In [1]: import numpy as np

In [2]: np.set_printoptions(suppress=True, linewidth=200)

In [3]: E = np.array([[-3, -2, -1, 0, 1, 2, 3],
   ...:     [4, 5, 6, 7, 8, 9, 10],
   ...:     [11, 12, 13, 14, 15, 16, 17]])

In [4]: def softmax(z):
   ...:     e = np.exp(z - z.max(axis=-1, keepdims=True))
   ...:     return e / e.sum(axis=-1, keepdims=True)
   ...: 

In [5]: softmax(E).sum(axis=1)
Out[5]: array([1., 1., 1.])

In [6]: np.round(softmax(10 * E[2]), 3) + 0
Out[6]: array([0., 0., 0., 0., 0., 0., 1.])

In [7]: att = E @ E.T / np.sqrt(7)

In [8]: softmax(att)[2] @ E
Out[8]: array([11., 12., 13., 14., 15., 16., 17.])

In [9]: np.round(softmax(att), 3) + 0
Out[9]: 
array([[0.333, 0.333, 0.333],
       [0.   , 0.   , 1.   ],
       [0.   , 0.   , 1.   ]])

In [10]: np.round(softmax(att + np.triu(np.full(att.shape, -np.inf), 1)), 3) + 0
Out[10]: 
array([[1., 0., 0.],
       [0., 1., 0.],
       [0., 0., 1.]])

In [11]: left, sig, Vt = np.linalg.svd(E)

In [12]: vecs = Vt[:(sig > 1e-8).sum()]

In [13]: rng = np.random.default_rng(1127)

In [14]: x = E[1] + 3 * E[2] + rng.integers(2) * np.eye(7)[4]

In [15]: x
Out[15]: array([37., 41., 45., 49., 53., 57., 61.])

In [16]: np.round(np.linalg.norm(x - vecs.T @ vecs @ x), 3)
Out[16]: np.float64(0.0)

In [17]: K = np.loadtxt("run1.csv", delimiter=",")

In [18]: K.round(3)
Out[18]: 
array([[ 0.399,  0.137,  0.306, -0.255,  0.25 ],
       [ 0.137,  0.059,  0.177, -0.002,  0.077],
       [ 0.306,  0.177,  0.778,  0.146, -0.164],
       [-0.255, -0.002,  0.146,  0.888,  0.115],
       [ 0.25 ,  0.077, -0.164,  0.115,  0.876]])

In [19]: left, sig, Vt = np.linalg.svd(K)

In [20]: vecs = Vt[:(sig > 1e-8).sum()]

In [21]: x = K[2] + 4 * K[0] + rng.integers(2) * np.eye(5)[1]

In [22]: x.round(3)
Out[22]: array([ 1.902,  1.723,  2.001, -0.874,  0.837])

In [23]: np.round(np.diag(vecs.T @ vecs), 3)
Out[23]: array([0.399, 0.059, 0.778, 0.888, 0.876])

In [24]: mat = np.load("w.npy")

In [25]: mat
Out[25]: 
array([[-0.24 , -1.145, -0.028, -0.943],
       [-1.38 , -0.027,  0.959,  0.428],
       [-0.003,  0.362,  0.177,  0.633],
       [-0.574,  0.139,  0.385,  0.22 ],
       [-1.596, -3.179,  0.588, -2.186],
       [ 0.399,  1.871,  0.043,  1.426],
       [ 1.101,  2.057, -0.445,  1.298],
       [-0.312,  0.561,  0.288,  0.552],
       [ 1.078,  0.903, -0.676,  0.347],
       [-1.03 , -1.366,  0.469, -0.912],
       [-2.454, -3.876,  1.016, -2.713],
       [ 1.891,  1.963, -0.986,  1.139],
       [-0.104, -1.285, -0.187, -1.187],
       [-0.189,  0.688,  0.296,  0.993],
       [-0.731, -0.442,  0.463, -0.088],
       [-0.09 ,  0.234,  0.093,  0.143],
       [-0.274,  0.98 ,  0.28 ,  0.814],
       [ 2.068,  5.178, -0.609,  3.633],
       [-0.504, -1.494,  0.1  , -1.144],
       [ 0.736, -0.413, -0.674, -0.661],
       [ 1.298,  1.644, -0.61 ,  1.073],
       [-0.44 ,  0.1  ,  0.202, -0.184],
       [-0.262, -0.256,  0.163, -0.044],
       [ 1.993,  2.627, -0.954,  1.406],
       [ 2.562,  4.989, -1.085,  3.127],
       [ 0.316, -0.41 , -0.221, -0.334],
       [ 0.787,  1.108, -0.501,  0.352],
       [-1.01 , -1.524,  0.412, -1.113],
       [ 0.953,  2.359, -0.262,  1.712],
       [ 2.032,  2.902, -0.966,  1.752],
       [ 1.736,  1.076, -1.077,  0.057],
       [-2.2  , -3.421,  1.036, -2.031],
       [-0.744, -2.458,  0.149, -1.857]])

In [26]: Y = mat / np.linalg.norm(mat, axis=1, keepdims=True)

In [27]: cov = Y @ Y.T

In [28]: np.round(np.linalg.norm(Y, axis=1), 3)
Out[28]: array([1., 1., 1., 1., 1., 1., 1., 1., 1., 1., 1., 1., 1., 1., 1., 1., 1., 1., 1., 1., 1., 1., 1., 1., 1., 1., 1., 1., 1., 1., 1., 1., 1.])

In [29]: (cov - 2 * np.eye(33)).round(6).argmax(axis=1)
Out[29]: array([32,  3, 13,  1, 10, 28, 24, 16, 11, 31, 27, 23,  0,  2, 22, 16, 15, 28, 32, 25, 29,  1, 14, 29,  6, 19, 23, 10, 17, 20,  8,  9, 18])

In [30]: x = np.array([-3, 2, 2, -3])

In [31]: rhs = mat @ x

In [32]: np.round(np.linalg.solve(mat.T @ mat, mat.T @ rhs), 3)
Out[32]: array([-3.,  2.,  2., -3.])

In [33]: np.round(np.linalg.lstsq(mat, rhs)[0], 3)
Out[33]: array([-3.,  2.,  2., -3.])

In [34]: try:
    ...:     np.linalg.solve(mat, rhs)
    ...: except np.linalg.LinAlgError as e:
    ...:     print(repr(e))
    ...: 
LinAlgError('Last 2 dimensions of the array must be square')

In [35]: rhs = rhs + 0.05 * rng.normal(size=33)

In [36]: rhs.round(3)
Out[36]: 
array([ 1.141,  4.695, -0.787,  2.09 ,  6.059, -1.693, -3.98 ,  0.906, -3.831,  4.037,  9.69 , -7.064,  0.886, -0.383,  2.511,  0.455,  0.891, -7.988,  2.219, -2.482, -4.997,  2.421,  0.777, -6.858,
       -9.273, -1.202, -2.23 ,  4.136, -3.83 , -7.462, -5.381,  7.906,  3.166])

In [37]: b, *_ = np.linalg.lstsq(mat, rhs)

In [38]: [round(float(np.linalg.norm(np.linalg.solve(mat.T @ mat + lam * np.eye(4), mat.T @ rhs))), 2) for lam in (0, 1, 10, 100)]
Out[38]: [4.94, 2.87, 2.03, 1.16]

In [39]: b.round(3)
Out[39]: array([-2.871,  1.875,  2.104, -2.875])

In [40]: b.round()
Out[40]: array([-3.,  2.,  2., -3.])

In [41]: np.round(np.linalg.norm(rhs - mat @ b), 3)
Out[41]: np.float64(0.2)

In [42]: cov = np.cov(mat, rowvar=False)

In [43]: np.median(mat, axis=0)
Out[43]: array([-0.104,  0.234,  0.093,  0.22 ])

In [44]: np.round(np.corrcoef(mat.T), 3)
Out[44]: 
array([[ 1.   ,  0.887, -0.961,  0.804],
       [ 0.887,  1.   , -0.731,  0.983],
       [-0.961, -0.731,  1.   , -0.612],
       [ 0.804,  0.983, -0.612,  1.   ]])

In [45]: np.argsort(-mat.std(axis=0).round(6), kind="stable")
Out[45]: array([1, 3, 0, 2])

In [46]: cov.round(3)
Out[46]: 
array([[ 1.588,  2.351, -0.735,  1.444],
       [ 2.351,  4.425, -0.934,  2.946],
       [-0.735, -0.934,  0.368, -0.529],
       [ 1.444,  2.946, -0.529,  2.03 ]])

In [47]: np.round(np.polyfit(mat[:, 2], mat[:, 0], 1), 3)
Out[47]: array([-1.996,  0.015])

In [48]: np.round(mat.std(axis=0), 3)
Out[48]: array([1.241, 2.071, 0.597, 1.403])
